% python3 -q
>>> import numpy as np
>>> from numpy import linalg as LA
>>> np.set_printoptions(precision=2, suppress=True, linewidth=100)
>>> def rnd(a):
...     return np.round(a, 2) + 0
... 
>>> E = np.load("a.npy")
>>> print(rnd(E))
[[ 0.77  0.39  0.39 -0.23 -0.23]
 [ 0.39  0.35 -0.65  0.39  0.39]
 [ 0.39 -0.65  0.35  0.39  0.39]
 [-0.23  0.39  0.39  0.77 -0.23]
 [-0.23  0.39  0.39 -0.23  0.77]]
>>> # equal to its transpose
>>> x0 = np.array([3, 3, 3, 3, 2])
>>> a = np.maximum(E @ x0, 0)
>>> print(rnd(E * (a > 1e-9)[:, None]))
[[ 0.77  0.39  0.39 -0.23 -0.23]
 [ 0.39  0.35 -0.65  0.39  0.39]
 [ 0.39 -0.65  0.35  0.39  0.39]
 [-0.23  0.39  0.39  0.77 -0.23]
 [-0.23  0.39  0.39 -0.23  0.77]]
>>> print(rnd(a))
[3.47 2.22 2.22 3.47 2.47]
>>> print(np.flatnonzero(a > 1e-9))
[0 1 2 3 4]
>>> print(rnd(np.maximum(E @ x0, 0) - np.maximum(-E @ x0, 0)))
[3.47 2.22 2.22 3.47 2.47]
>>> print(rnd(np.maximum(E @ (3 * x0), 0)))
[10.4   6.66  6.66 10.4   7.4 ]
>>> print(rnd(np.tanh(E @ x0)))
[1.   0.98 0.98 1.   0.99]
>>> M = np.loadtxt("run9.csv", delimiter=",")
>>> print(M)
[[ 7.58  1.03 -0.67]
 [ 1.89  0.38  0.29]
 [ 7.37 -4.6  -1.13]
 [ 1.71 -1.74 -0.73]
 [-5.85  3.76 -1.95]
 [ 2.42 -1.34 -1.79]
 [-9.76  1.07 -1.37]
 [ 0.41  0.5  -0.84]
 [-0.72  1.74 -3.11]
 [-4.97 -0.96 -2.61]
 [ 0.51 -0.83  0.06]
 [ 5.22  0.3   2.12]
 [ 7.63  1.94 -0.67]]
>>> P = M @ LA.solve(M.T @ M, M.T)
>>> print(LA.matrix_rank(np.eye(13) - P))
10
>>> print(rnd(LA.eigvalsh(P)))
[0. 0. 0. 0. 0. 0. 0. 0. 0. 0. 1. 1. 1.]
>>> print(np.trace(P))
3.0
>>> print(rnd(P @ M[:, 1]))
[ 1.03  0.38 -4.6  -1.74  3.76 -1.34  1.07  0.5   1.74 -0.96 -0.83  0.3   1.94]
>>> print(np.allclose(P @ P, P))
True
>>> print(rnd(np.diag(P)))
[0.29 0.02 0.55 0.09 0.36 0.17 0.27 0.03 0.35 0.29 0.01 0.19 0.38]
>>> gram = np.cov(M, rowvar=False)
>>> print(rnd(gram))
[[29.24 -3.8   3.33]
 [-3.8   4.26 -0.28]
 [ 3.33 -0.28  1.79]]
>>> print(rnd(np.polyfit(M[:, 1], M[:, 0], 1)))
[-0.89  1.12]
>>> print(rnd(LA.eigvalsh(gram)[::-1]))
[30.19  3.71  1.38]
>>> print(np.median(M, axis=0))
[ 1.71  0.38 -0.84]
>>> print(np.argwhere(np.triu(np.abs(np.corrcoef(M.T)) > 0.8, 1)))
[]
>>> print(rnd(np.corrcoef(M.T)))
[[ 1.   -0.34  0.46]
 [-0.34  1.   -0.1 ]
 [ 0.46 -0.1   1.  ]]
>>> print(np.argsort(-M.std(axis=0).round(6), kind="stable"))
[0 1 2]
>>> Xc = (M - M.mean(axis=0)) / M.std(axis=0)
>>> print(np.argwhere(np.abs(Xc) > 2))
[[ 2  1]
 [ 6  0]
 [11  2]]
>>> print(Xc.std(axis=0))
[1. 1. 1.]
>>> coef = LA.lstsq(np.delete(Xc, 2, axis=1), Xc[:, 2])[0]
>>> print(rnd(1 - np.var(Xc[:, 2] - np.delete(Xc, 2, axis=1) @ coef)))
0.22
>>> print(np.abs(coef).argmax())
0
>>> x0 = np.array([1, 5, 5])
>>> target = M @ x0
>>> print(rnd(LA.solve(M.T @ M, M.T @ target)))
[1. 5. 5.]
>>> print(rnd(LA.pinv(M) @ M))
[[1. 0. 0.]
 [0. 1. 0.]
 [0. 0. 1.]]
>>> rng = np.random.default_rng(61569)
>>> target = target + 0.02 * rng.normal(size=13)
>>> print(rnd(target))
[  9.42   5.25 -21.28 -10.65   3.19 -13.22 -11.22  -1.3   -7.56 -22.82  -3.34  17.32  13.99]
>>> coef, *_ = LA.lstsq(M, target)
>>> print([round(float(LA.norm(LA.solve(M.T @ M + lam * np.eye(3), M.T @ target))), 2) for lam in (0, 1, 10, 100)])
[7.14, 6.95, 5.62, 2.02]
